$ python -q
>>> import numpy as np
>>> np.set_printoptions(precision=2, suppress=True, linewidth=140, sign=" ")
>>> def tidy(a):
...     return np.round(a, 2) + 0
... 
>>> E = np.load("case16.npy")
>>> print(E)
[[ 0.94  0.1   0.64  3.04  0.91 -0.09  0.84  0.37  0.31  2.48]
 [ 1.2  -0.53  1.55  3.13  0.9   0.05  1.21 -0.32  0.22  2.73]
 [ 1.41 -0.13  0.91  3.06  0.83  0.53  0.62 -0.11 -0.03  2.97]
 [ 0.78  0.12  1.07  2.96  0.85 -0.21  1.04  0.47 -0.02  3.51]
 [ 1.49 -0.17  1.37  3.41  1.41 -0.1   1.05  0.24 -0.31  3.  ]
 [ 0.98  0.22  1.33  3.35  0.94 -0.14  1.39  0.09 -0.12  2.99]
 [ 1.42 -0.12  1.05  3.07  0.98  0.34  0.57 -0.27 -0.53  2.36]
 [ 1.47 -0.49  1.16  3.08  0.94  0.44  1.8   0.46  0.04  2.84]
 [ 1.07 -0.43  1.    3.51  1.44 -0.23  1.32 -0.2   0.01  2.51]
 [ 0.72 -0.87  1.17  2.79  0.17  0.38  0.88  0.35 -0.43  3.3 ]
 [ 1.44  0.15  1.4   3.52  1.05 -0.01  1.07  0.12 -0.15  3.24]
 [ 0.84 -0.4   0.82  2.86  1.02 -0.22  0.68 -0.07  0.29  2.74]
 [ 0.66 -0.09  1.08  2.65  0.53  0.    0.87  0.2   0.32  3.09]
 [ 3.26  2.65  2.89  2.93  3.5   0.77  3.56  2.84 -0.12  3.18]
 [ 3.26  3.76  3.19  2.58  2.96  0.96  3.33  3.22 -0.15  2.99]
 [ 3.14  2.97  3.    2.81  2.84  1.03  2.36  3.42 -0.32  2.9 ]
 [ 2.95  2.51  3.06  2.63  2.47  0.97  2.97  2.99  0.13  2.91]
 [ 2.78  3.27  3.11  3.16  2.87  1.44  3.    3.07  0.69  3.06]
 [ 2.79  2.6   3.03  3.21  2.89  1.03  2.86  3.35 -0.46  2.63]
 [ 3.25  2.91  3.07  3.14  3.21  0.76  2.76  2.68 -0.45  3.27]
 [ 2.53  2.9   3.42  2.61  3.11  0.97  3.33  3.39  0.13  3.4 ]
 [ 3.08  3.46  2.95  2.81  3.01  0.78  2.95  3.01  0.31  2.24]
 [ 2.97  3.67  2.69  2.98  3.39  0.76  2.88  2.95 -0.04  3.23]
 [ 3.3   3.06  2.82  2.89  2.99  1.08  2.72  2.67  0.68  2.37]
 [ 3.14  2.57  3.05  2.93  3.07  1.37  2.88  2.76 -0.43  2.8 ]
 [ 3.06  2.64  3.16  2.88  3.18  1.14  2.64  2.73  0.32  3.27]
 [ 3.35  1.47  2.74  1.7   1.87  1.94  1.64  1.91  0.59  1.16]
 [ 3.13  1.37  2.89  1.97  1.66  1.66  1.36  1.65  1.25  1.4 ]
 [ 3.42  1.17  3.04  2.17  2.01  2.1   0.81  1.58  1.05  1.03]
 [ 3.11  0.85  2.37  2.04  2.81  1.88  1.32  2.42  1.02  1.24]
 [ 3.53  1.25  2.74  1.98  1.8   2.17  0.53  1.72  0.86  1.16]
 [ 3.21  0.98  3.12  2.01  1.6   2.1   0.57  2.21  0.83  0.79]
 [ 3.11  0.62  2.57  2.24  1.75  2.17  0.5   2.36  1.29  1.12]
 [ 2.66  0.8   2.89  1.86  1.7   2.02  0.96  2.27  0.68  1.17]
 [ 2.91  0.98  2.72  1.9   2.43  1.78  1.91  1.86  0.9   0.85]
 [ 2.54  0.91  2.6   1.97  2.5   2.46  1.37  2.25  0.84  1.49]
 [ 3.43  1.94  2.99  1.89  1.96  2.04  1.09  2.27  0.8   0.95]
 [ 2.89  1.29  3.1   2.14  2.18  1.83  1.09  1.82  1.35  1.27]
 [ 3.14  1.24  2.69  1.33  1.76  2.23  1.08  1.85  0.9   0.86]]
>>> Q, V = np.linalg.qr(E[:, :8])[0], np.linalg.qr(E[:, 8:])[0]
>>> sigma = np.linalg.svd(Q.T @ V, compute_uv=False)
>>> print(tidy(np.linalg.norm(Q @ Q.T - V @ V.T, 2)))
1.0
>>> print(tidy(sigma))
[ 0.99  0.84]
>>> print((sigma > 0.9).sum())
1
>>> print(tidy(np.degrees(np.arccos(sigma.clip(0, 1)))))
[  7.47  33.36]
>>> cen = E - E.mean(axis=0)
>>> V = np.linalg.svd(cen)[2][:1]
>>> Y = cen - cen @ V.T @ V
>>> print(tidy(np.cov(cen @ V.T, rowvar=False)))
6.26
>>> print(tidy(Y.std(axis=0)))
[ 0.42  0.45  0.29  0.53  0.32  0.67  0.64  0.27  0.53  0.89]
>>> print(tidy((cen @ V.T).std(axis=0)))
[ 2.47]
>>> Y = np.c_[E[:, :5] @ np.array([[3, 7, 7, 1, 9],
...     [3, 1, 0, 3, 8],
...     [1, 1, 6, 4, 8],
...     [8, 2, 7, 9, 1],
...     [4, 1, 7, 9, 7]]), np.array([2, 9, 0, 3, 8, 5, 1, 1, 1, 9, 3, 7, 7, 7, 5, 4, 3, 4, 4, 4, 7, 1, 0, 3, 1, 5, 8, 3, 9, 6, 1, 3, 7, 8, 7, 6, 0, 8, 2])]
>>> print(tidy(Y))
[[  31.72   14.31   38.07   39.35   23.79    2.  ]
 [  32.2    16.58   45.91   42.08   28.39    9.  ]
 [  32.55   17.6    42.56   39.67   27.8     0.  ]
 [  30.85   13.42   38.55   39.71   25.45    3.  ]
 [  38.25   19.86   52.39   49.84   36.29    8.  ]
 [  35.49   16.05   44.87   45.57   31.15    5.  ]
 [  33.43   17.99   44.59   41.71   30.15    1.  ]
 [  32.5    18.06   45.39   40.82   28.25    1.  ]
 [  36.76   16.52   48.14   48.33   27.78    1.  ]
 [  23.72   11.09   32.78   29.43   12.86    9.  ]
 [  38.53   19.72   50.47   48.62   36.23    3.  ]
 [  29.1    13.04   37.96   37.84   20.92    7.  ]
 [  26.11   11.44   33.36   33.33   20.22    7.  ]
 [  58.06   37.72   85.17   80.64  101.09    7.  ]
 [  56.73   37.89   80.74   77.16  108.24    5.  ]
 [  55.17   36.41   79.53   74.9    98.71    4.  ]
 [  50.36   33.95   74.71   68.62   91.03    3.  ]
 [  58.02   35.03   80.33   79.3    99.31    4.  ]
 [  56.44   34.47   80.41   77.61   93.59    4.  ]
 [  59.51   38.22   85.62   81.41  102.7     4.  ]
 [  53.03   32.36   78.27   76.39   97.71    7.  ]
 [  57.09   36.6    80.     77.64  102.88    1.  ]
 [  60.01   36.5    81.52   82.07  104.32    0.  ]
 [  56.98   37.75   81.18   76.68  100.56    3.  ]
 [  55.9    36.53   82.28   77.05   97.64    1.  ]
 [  56.02   36.16   82.8    78.16   99.08    5.  ]
 [  38.28   32.93   64.88   50.85   78.62    8.  ]
 [  38.79   31.77   64.66   51.47   75.84    3.  ]
 [  42.21   34.5    71.44   56.71   80.7     9.  ]
 [  41.81   31.88   69.94   58.79   75.46    6.  ]
 [  40.12   34.46   67.61   52.26   78.27    1.  ]
 [  38.17   32.19   66.46   51.12   74.9     3.  ]
 [  38.68   31.19   65.12   51.16   68.      7.  ]
 [  34.95   27.73   60.88   48.66   67.22    8.  ]
 [  39.31   30.3    67.     55.7    74.7     7.  ]
 [  38.71   27.73   64.67   55.9    70.41    6.  ]
 [  42.06   34.68   68.9    55.86   85.92    0.  ]
 [  41.48   31.08   69.07   58.04   78.53    8.  ]
 [  33.51   30.33   59.75   45.43   73.35    2.  ]]
>>> print(np.linalg.matrix_rank(Y))
6
>>> print(tidy(np.linalg.norm(Y - E @ np.linalg.lstsq(E, Y)[0], axis=0)))
[  0.     0.     0.     0.     0.    12.66]
>>> print(tidy(np.linalg.norm(np.linalg.qr(E)[0].T @ Y, axis=0) ** 2 / ((Y ** 2).sum(axis=0) + 1e-12)))
[ 1.    1.    1.    1.    1.    0.85]
>>> A = np.load("sample15.npy")
>>> print(A)
[[-0.88  0.87 -0.33  0.87]
 [-1.18 -0.13  0.31  0.66]
 [-0.25 -0.05  0.4   0.1 ]
 [-0.97  0.05  0.94  1.48]
 [-0.53 -1.44  0.27  1.69]
 [ 0.65  0.92 -0.95 -1.82]
 [ 1.16  0.62 -0.91 -2.42]
 [ 0.23  0.03 -0.42  0.32]
 [-0.19  1.45 -0.55 -0.77]
 [-0.97  0.64 -0.46  0.1 ]
 [ 1.51  0.96 -0.66 -2.65]
 [-0.75 -0.08  0.42  0.91]
 [ 1.48  0.12 -0.46 -0.7 ]
 [-0.24 -0.32  0.66  0.95]
 [ 0.45 -1.01  0.41 -0.38]
 [-0.62  0.38  0.23  0.67]
 [ 0.25 -1.49  1.1   1.2 ]
 [-0.63  0.76 -1.11  0.55]
 [ 1.47 -0.91  0.42 -0.94]
 [ 1.27  0.18 -0.54 -1.69]
 [-0.81 -0.24  0.81  1.75]
 [-0.74  0.    0.08  1.38]
 [ 0.95 -1.28  0.73 -0.21]
 [-0.47  0.75 -0.33  0.58]
 [-0.49  1.03 -0.8  -1.21]
 [-0.3   0.39 -0.08 -0.24]
 [ 0.22 -0.74  1.09  1.19]
 [-0.11  1.01 -0.99 -1.72]]
>>> Y = A / np.sqrt((A ** 2).mean(axis=1, keepdims=True))
>>> print(np.linalg.matrix_rank(Y) == np.linalg.matrix_rank(A))
True
>>> print(tidy(Y[23]))
[-0.85  1.35 -0.6   1.05]
>>> print(np.linalg.matrix_rank(A - A.mean(axis=1, keepdims=True)))
3
